In [1]: import numpy as np

In [2]: from numpy import linalg as LA

In [3]: np.set_printoptions(precision=2, suppress=True, linewidth=100, sign=" ")

In [4]: J = np.array([[0, 0, 0, 0, 1, 0, 0],
   ...:     [0, 1, 0, 0, 0, 0, 0],
   ...:     [0, 0, 0, 1, 0, 0, 0],
   ...:     [0, 0, 0, 0, 0, 0, 1],
   ...:     [0, 0, 1, 0, 0, 0, 0],
   ...:     [1, 0, 0, 0, 0, 0, 0],
   ...:     [0, 0, 0, 0, 0, 1, 0]])

In [5]: q, V = LA.qr(J[:, :1])[0], LA.qr(J[:, 1:])[0]

In [6]: sigma = LA.svd(q.T @ V, compute_uv=False)

In [7]: round(float(LA.norm(q @ q.T - V @ V.T, 2)), 2)
Out[7]: 1.0

In [8]: sigma
Out[8]: array([ 0.])

In [9]: LA.norm(J, axis=0)
Out[9]: array([ 1.,  1.,  1.,  1.,  1.,  1.,  1.])

In [10]: J[:, 5] @ J[:, 3]
Out[10]: np.int64(0)

In [11]: J.T @ J
Out[11]: 
array([[ 1,  0,  0,  0,  0,  0,  0],
       [ 0,  1,  0,  0,  0,  0,  0],
       [ 0,  0,  1,  0,  0,  0,  0],
       [ 0,  0,  0,  1,  0,  0,  0],
       [ 0,  0,  0,  0,  1,  0,  0],
       [ 0,  0,  0,  0,  0,  1,  0],
       [ 0,  0,  0,  0,  0,  0,  1]])

In [12]: J @ J.T
Out[12]: 
array([[ 1,  0,  0,  0,  0,  0,  0],
       [ 0,  1,  0,  0,  0,  0,  0],
       [ 0,  0,  1,  0,  0,  0,  0],
       [ 0,  0,  0,  1,  0,  0,  0],
       [ 0,  0,  0,  0,  1,  0,  0],
       [ 0,  0,  0,  0,  0,  1,  0],
       [ 0,  0,  0,  0,  0,  0,  1]])

In [13]: u, v = J[2], J[5]

In [14]: u @ u
Out[14]: np.int64(1)

In [15]: p = (u @ v) / (u @ u) * u

In [16]: round(LA.norm(u + v) ** 2 + LA.norm(u - v) ** 2, 2)
Out[16]: np.float64(4.0)

In [17]: LA.matrix_rank(np.outer(u, v))
Out[17]: np.int64(1)

In [18]: m1 = np.load("mat.npy")

In [19]: m1
Out[19]: 
array([[ 3,  2,  3,  1,  3,  2],
       [ 2,  3,  2,  3,  1,  3],
       [ 3,  2,  3,  2,  3,  1],
       [ 1,  3,  2,  3,  2,  3],
       [ 3,  1,  3,  2,  3,  2],
       [ 2,  3,  1,  3,  2,  3]])

In [20]: # equal to its transpose

In [21]: [round(float(LA.det(m1[:i, :i])), 2) + 0 for i in range(1, 7)]
Out[21]: [3.0, 5.0, 0.0, -5.0, 3.0, 56.0]

In [22]: rng = np.random.default_rng(40)

In [23]: labels = rng.permutation(6)

In [24]: out = m1[:, labels] * rng.choice([-1, 1], 6)

In [25]: out
Out[25]: 
array([[-1, -2,  2, -3,  3,  3],
       [-3, -3,  3, -1,  2,  2],
       [-2, -2,  1, -3,  3,  3],
       [-3, -3,  3, -2,  2,  1],
       [-2, -1,  2, -3,  3,  3],
       [-3, -3,  3, -2,  1,  2]])

In [26]: left, _, Vh = LA.svd(m1.T @ out)

In [27]: np.round(LA.lstsq(m1, out)[0], 2) + 0
Out[27]: 
array([[ 0.,  0.,  0.,  0.,  0.,  1.],
       [ 0., -1.,  0.,  0.,  0.,  0.],
       [ 0.,  0.,  0.,  0.,  1.,  0.],
       [-1.,  0.,  0.,  0.,  0.,  0.],
       [ 0.,  0.,  0., -1.,  0.,  0.],
       [ 0.,  0.,  1.,  0.,  0.,  0.]])

In [28]: labels
Out[28]: array([ 3,  1,  5,  4,  2,  0])

In [29]: np.round(left @ Vh, 2) + 0
Out[29]: 
array([[ 0.,  0.,  0.,  0.,  0.,  1.],
       [ 0., -1.,  0.,  0.,  0.,  0.],
       [ 0.,  0.,  0.,  0.,  1.,  0.],
       [-1.,  0.,  0.,  0.,  0.,  0.],
       [ 0.,  0.,  0., -1.,  0.,  0.],
       [ 0.,  0.,  1.,  0.,  0.,  0.]])

In [30]: np.round(LA.det(out), 2)
Out[30]: np.float64(-56.0)

In [31]: LA.matrix_power(out, 3)
Out[31]: 
array([[-13,  -5,  10,  -9,  -1,  20],
       [  5,   6,  -1,  18, -17,  -9],
       [-10, -11,  13,   5,  -5,   4],
       [ -4, -12,  20,  19,  -9,  -8],
       [-11,  -2,   5,  -4,  -6,  12],
       [  5,  -4,   9,  27, -18, -19]])

In [32]: np.round(np.abs(LA.eigvals(out)).max(), 2)
Out[32]: np.float64(2.61)

In [33]: out @ out
Out[33]: 
array([[ -3,   1,   0, -10,   5,  11],
       [ -1,   4,  -5,  -5,   0,   3],
       [  0,   5,  -3,  -4,  -1,   5],
       [  5,  10, -11,  -1,  -3,   0],
       [ -5,   0,   1,  -8,   4,  10],
       [  4,   8, -10,   0,  -5,  -1]])

In [34]: np.sort(np.abs(LA.eigvals(out)))
Out[34]: array([ 1.1 ,  1.1 ,  2.61,  2.61,  2.61,  2.61])

In [35]: np.allclose(out, out.T)
Out[35]: False

In [36]: (out - out.T) / 2
Out[36]: 
array([[ 0. ,  0.5,  2. ,  0. ,  2.5,  3. ],
       [-0.5,  0. ,  2.5,  1. ,  1.5,  2.5],
       [-2. , -2.5,  0. , -3. ,  0.5,  0. ],
       [ 0. , -1. ,  3. ,  0. ,  2.5,  1.5],
       [-2.5, -1.5, -0.5, -2.5,  0. ,  1. ],
       [-3. , -2.5,  0. , -1.5, -1. ,  0. ]])

In [37]: (out + out.T) / 2
Out[37]: 
array([[-1. , -2.5,  0. , -3. ,  0.5,  0. ],
       [-2.5, -3. ,  0.5, -2. ,  0.5, -0.5],
       [ 0. ,  0.5,  1. ,  0. ,  2.5,  3. ],
       [-3. , -2. ,  0. , -2. , -0.5, -0.5],
       [ 0.5,  0.5,  2.5, -0.5,  3. ,  2. ],
       [ 0. , -0.5,  3. , -0.5,  2. ,  2. ]])

In [38]: A = np.loadtxt("block16.csv", delimiter=",")

In [39]: A
Out[39]: 
array([[ 5.,  0.,  0.,  0.,  4.,  2.,  0.],
       [ 9.,  0.,  0.,  6.,  4.,  4.,  4.],
       [ 5.,  0.,  0.,  0.,  4.,  2.,  0.],
       [ 5.,  0.,  0.,  0.,  4.,  2.,  0.],
       [ 5.,  0.,  0.,  0.,  4.,  2.,  0.],
       [ 9.,  0.,  0.,  6.,  4.,  4.,  4.],
       [ 5.,  0.,  0.,  0.,  4.,  2.,  0.],
       [ 9.,  0.,  0.,  6.,  4.,  4.,  4.],
       [ 7.,  0.,  0.,  3.,  4.,  3.,  2.],
       [ 9.,  0.,  0.,  6.,  4.,  4.,  4.],
       [ 5.,  0.,  0.,  0.,  4.,  2.,  0.],
       [ 5.,  0.,  0.,  0.,  4.,  2.,  0.],
       [ 5.,  0.,  0.,  0.,  4.,  2.,  0.],
       [ 7.,  0.,  0.,  3.,  4.,  3.,  2.],
       [ 9.,  0.,  0.,  6.,  4.,  4.,  4.],
       [ 7.,  0.,  0.,  3.,  4.,  3.,  2.],
       [ 9.,  0.,  0.,  6.,  4.,  4.,  4.],
       [ 7.,  0.,  0.,  3.,  4.,  3.,  2.],
       [ 7.,  0.,  0.,  3.,  4.,  3.,  2.],
       [ 9.,  0.,  0.,  6.,  4.,  4.,  4.],
       [ 9.,  0.,  0.,  6.,  4.,  4.,  4.],
       [ 9.,  0.,  0.,  6.,  4.,  4.,  4.],
       [ 5.,  0.,  0.,  0.,  4.,  2.,  0.],
       [ 5.,  0.,  0.,  0.,  4.,  2.,  0.],
       [ 9.,  0.,  0.,  6.,  4.,  4.,  4.],
       [ 7.,  0.,  0.,  3.,  4.,  3.,  2.],
       [ 9.,  0.,  0.,  6.,  4.,  4.,  4.],
       [ 5.,  0.,  0.,  0.,  4.,  2.,  0.],
       [ 5.,  0.,  0.,  0.,  4.,  2.,  0.],
       [ 9.,  0.,  0.,  6.,  4.,  4.,  4.],
       [ 5.,  0.,  0.,  0.,  4.,  2.,  0.]])

In [40]: # column 2 repeats column 1

In [41]: out = A / np.sqrt((A ** 2).mean(axis=1, keepdims=True))

In [42]: LA.matrix_rank(A - A.mean(axis=1, keepdims=True))
Out[42]: np.int64(2)

In [43]: LA.norm(out, axis=1)
Out[43]: 
array([ 2.65,  2.65,  2.65,  2.65,  2.65,  2.65,  2.65,  2.65,  2.65,  2.65,  2.65,  2.65,  2.65,
        2.65,  2.65,  2.65,  2.65,  2.65,  2.65,  2.65,  2.65,  2.65,  2.65,  2.65,  2.65,  2.65,
        2.65,  2.65,  2.65,  2.65,  2.65])

In [44]: out[2]
Out[44]: array([ 1.97,  0.  ,  0.  ,  0.  ,  1.58,  0.79,  0.  ])

In [45]: LA.matrix_rank(out) == LA.matrix_rank(A)
Out[45]: np.True_

In [46]: rank = LA.matrix_rank(A)

In [47]: rank
Out[47]: np.int64(2)

In [48]: null = LA.svd(A)[2][rank:].T

In [49]: [int(LA.matrix_rank(A[:i])) for i in range(1, len(A) + 1)]
Out[49]: 
[1,
 2,
 2,
 2,
 2,
 2,
 2,
 2,
 2,
 2,
 2,
 2,
 2,
 2,
 2,
 2,
 2,
 2,
 2,
 2,
 2,
 2,
 2,
 2,
 2,
 2,
 2,
 2,
 2,
 2,
 2]

In [50]: [int(LA.matrix_rank(A[:, :j + 1])) for j in range(7)]
Out[50]: [1, 1, 1, 2, 2, 2, 2]

In [51]: np.round(null @ null.T, 2) + 0
Out[51]: 
array([[ 0.41,  0.  ,  0.  , -0.14, -0.4 , -0.24, -0.09],
       [ 0.  ,  1.  ,  0.  ,  0.  ,  0.  ,  0.  ,  0.  ],
       [ 0.  ,  0.  ,  1.  ,  0.  ,  0.  ,  0.  ,  0.  ],
       [-0.14,  0.  ,  0.  ,  0.39,  0.22, -0.09, -0.41],
       [-0.4 ,  0.  ,  0.  ,  0.22,  0.57, -0.14,  0.14],
       [-0.24,  0.  ,  0.  , -0.09, -0.14,  0.9 , -0.06],
       [-0.09,  0.  ,  0.  , -0.41,  0.14, -0.06,  0.73]])

In [52]: LA.matrix_rank(A, rtol=0.1)
Out[52]: np.int64(2)

In [53]: round(LA.norm(A, 2) / LA.norm(A), 2)
Out[53]: np.float64(0.97)

In [54]: [round(float(x), 2) for x in LA.svd(A, compute_uv=False)[:3]]
Out[54]: [53.94, 13.31, 0.0]

In [55]: LA.matrix_power(J, 100)
Out[55]: 
array([[ 0,  0,  0,  0,  0,  0,  1],
       [ 0,  1,  0,  0,  0,  0,  0],
       [ 1,  0,  0,  0,  0,  0,  0],
       [ 0,  0,  0,  0,  1,  0,  0],
       [ 0,  0,  0,  0,  0,  1,  0],
       [ 0,  0,  0,  1,  0,  0,  0],
       [ 0,  0,  1,  0,  0,  0,  0]])

In [56]: J @ np.ones(7)
Out[56]: array([ 1.,  1.,  1.,  1.,  1.,  1.,  1.])

In [57]: J.sum(axis=1)
Out[57]: array([ 1,  1,  1,  1,  1,  1,  1])

In [58]: np.sort(np.abs(LA.eigvals(J)))[::-1]
Out[58]: array([ 1.,  1.,  1.,  1.,  1.,  1.,  1.])

In [59]: p = np.eye(7)[0]

In [60]: for _ in range(4):
    ...:     p = p @ J
    ...:     print(p.round(2))
    ...: 
[ 0.  0.  0.  0.  1.  0.  0.]
[ 0.  0.  1.  0.  0.  0.  0.]
[ 0.  0.  0.  1.  0.  0.  0.]
[ 0.  0.  0.  0.  0.  0.  1.]

In [61]: W0 = np.load("test4.npy")

In [62]: W0
Out[62]: 
array([[ 0.,  0.,  4.,  2.],
       [ 0.,  0.,  1.,  5.],
       [ 4.,  1.,  0.,  0.],
       [ 2.,  5.,  0.,  0.]])

In [63]: # symmetric, so the eigenvalues are real

In [64]: out = W0 + rng.integers(-2, 3, (4, 2)) @ rng.integers(-2, 3, (2, 4))

In [65]: out
Out[65]: 
array([[-2.,  4.,  8.,  2.],
       [ 3., -4.,  1.,  6.],
       [ 3.,  1., -4., -1.],
       [ 1.,  5., -4., -1.]])

In [66]: LA.matrix_rank(out - W0, tol=1e-8)
Out[66]: np.int64(2)

In [67]: np.abs(out - W0).sum(axis=1)
Out[67]: array([ 10.,   8.,   6.,   6.])

In [68]: arr = np.load("layer14.npy")

In [69]: arr
Out[69]: 
array([[  9.,   2.,   0.,   6.,   2.],
       [  2.,   6.,   0.,   3.,   1.],
       [  0.,   0.,   5.,   0.,   0.],
       [  6.,   3.,   0.,  14.,   3.],
       [  2.,   1.,   0.,   3.,   6.]])

In [70]: out = arr + rng.integers(-2, 3, (5, 1)) @ rng.integers(-2, 3, (1, 5))

In [71]: out
Out[71]: 
array([[13.,  0.,  4.,  4.,  6.],
       [-2.,  8., -4.,  5., -3.],
       [ 2., -1.,  7., -1.,  2.],
       [ 4.,  4., -2., 15.,  1.],
       [ 4.,  0.,  2.,  2.,  8.]])

In [72]: LA.matrix_rank(out - arr, tol=1e-8)
Out[72]: np.int64(1)

In [73]: np.round(LA.svd(out - arr, compute_uv=False), 2) + 0
Out[73]: array([ 12.41,   0.  ,   0.  ,   0.  ,   0.  ])

In [74]: np.sort(np.abs(LA.eigvals(arr)))
Out[74]: array([  5.,   5.,   5.,   5.,  20.])

In [75]: np.trace(arr)
Out[75]: np.float64(40.0)

In [76]: ang = np.radians(30)

In [77]: R = np.eye(5)

In [78]: R[0, 0] = R[1, 1] = np.cos(ang)

In [79]: R[0, 1], R[1, 0] = -np.sin(ang), np.sin(ang)

In [80]: R
Out[80]: 
array([[ 0.87, -0.5 ,  0.  ,  0.  ,  0.  ],
       [ 0.5 ,  0.87,  0.  ,  0.  ,  0.  ],
       [ 0.  ,  0.  ,  1.  ,  0.  ,  0.  ],
       [ 0.  ,  0.  ,  0.  ,  1.  ,  0.  ],
       [ 0.  ,  0.  ,  0.  ,  0.  ,  1.  ]])

In [81]: out = arr @ R.T

In [82]: np.allclose(LA.norm(arr, axis=1), LA.norm(out, axis=1))
Out[82]: True

In [83]: out
Out[83]: 
array([[ 6.79,  6.23,  0.  ,  6.  ,  2.  ],
       [-1.27,  6.2 ,  0.  ,  3.  ,  1.  ],
       [ 0.  ,  0.  ,  5.  ,  0.  ,  0.  ],
       [ 3.7 ,  5.6 ,  0.  , 14.  ,  3.  ],
       [ 1.23,  1.87,  0.  ,  3.  ,  6.  ]])

In [84]: w, V = LA.eig(arr)

In [85]: round(float(np.prod(w)), 2)
Out[85]: 12500.0

In [86]: w
Out[86]: array([  5.,  20.,   5.,   5.,   5.])

In [87]: np.sort(LA.eigvals(LA.inv(arr)))
Out[87]: array([ 0.05,  0.2 ,  0.2 ,  0.2 ,  0.2 ])

In [88]: np.round(arr @ V[:, 0] - w[0] * V[:, 0], 2) + 0
Out[88]: array([ 0.,  0.,  0.,  0.,  0.])

In [89]: data = np.load("dump.npy")

In [90]: data
Out[90]: 
array([[ 32,   1,   7],
       [  1,  24,   0],
       [  7,   0,  24]])

In [91]: hat = np.triu(np.array([[0, 0, -2], [-1, -2, -1], [-2, -1, 2]]), 1) + np.eye(3)

In [92]: out = hat @ data @ LA.inv(hat)

In [93]: hat @ data - data @ hat
Out[93]: 
array([[-14.,   0.,  17.],
       [ -7.,   0.,   2.],
       [  0.,   0.,  14.]])

In [94]: LA.matrix_rank(out)
Out[94]: np.int64(3)

In [95]: np.poly(out)
Out[95]: array([     1.,    -80.,   2062., -17232.])

In [96]: w, V = LA.eigh(data)

In [97]: x0 = np.array([0, 3, 3])

In [98]: np.abs(data).sum(axis=1).max(), np.round(np.abs(w).max(), 2)
Out[98]: (np.int64(40), np.float64(36.12))

In [99]: x0 @ data @ x0
Out[99]: np.int64(432)

In [100]: (np.sign(V[:, -1].round(6)) == np.sign(V[0, -1].round(6))).astype(int)
Out[100]: array([ 1,  1,  1])

In [101]: x0 = np.array([-5, -5, 3])

In [102]: rhs = data @ x0

In [103]: c, lr = np.zeros(3), 1 / LA.norm(data, 2) ** 2

In [104]: for i in range(60):
     ...:     c -= lr * data.T @ (data @ c - rhs)
     ...:     if i % 10 == 0: print(i, round(LA.norm(data @ c - rhs), 2))
     ...: 
0 95.05
10 1.7
20 0.05
30 0.0
40 0.0
50 0.0

In [105]: c
Out[105]: array([-5., -5.,  3.])

In [106]: np.round(LA.cond(data), 2)
Out[106]: np.float64(1.82)
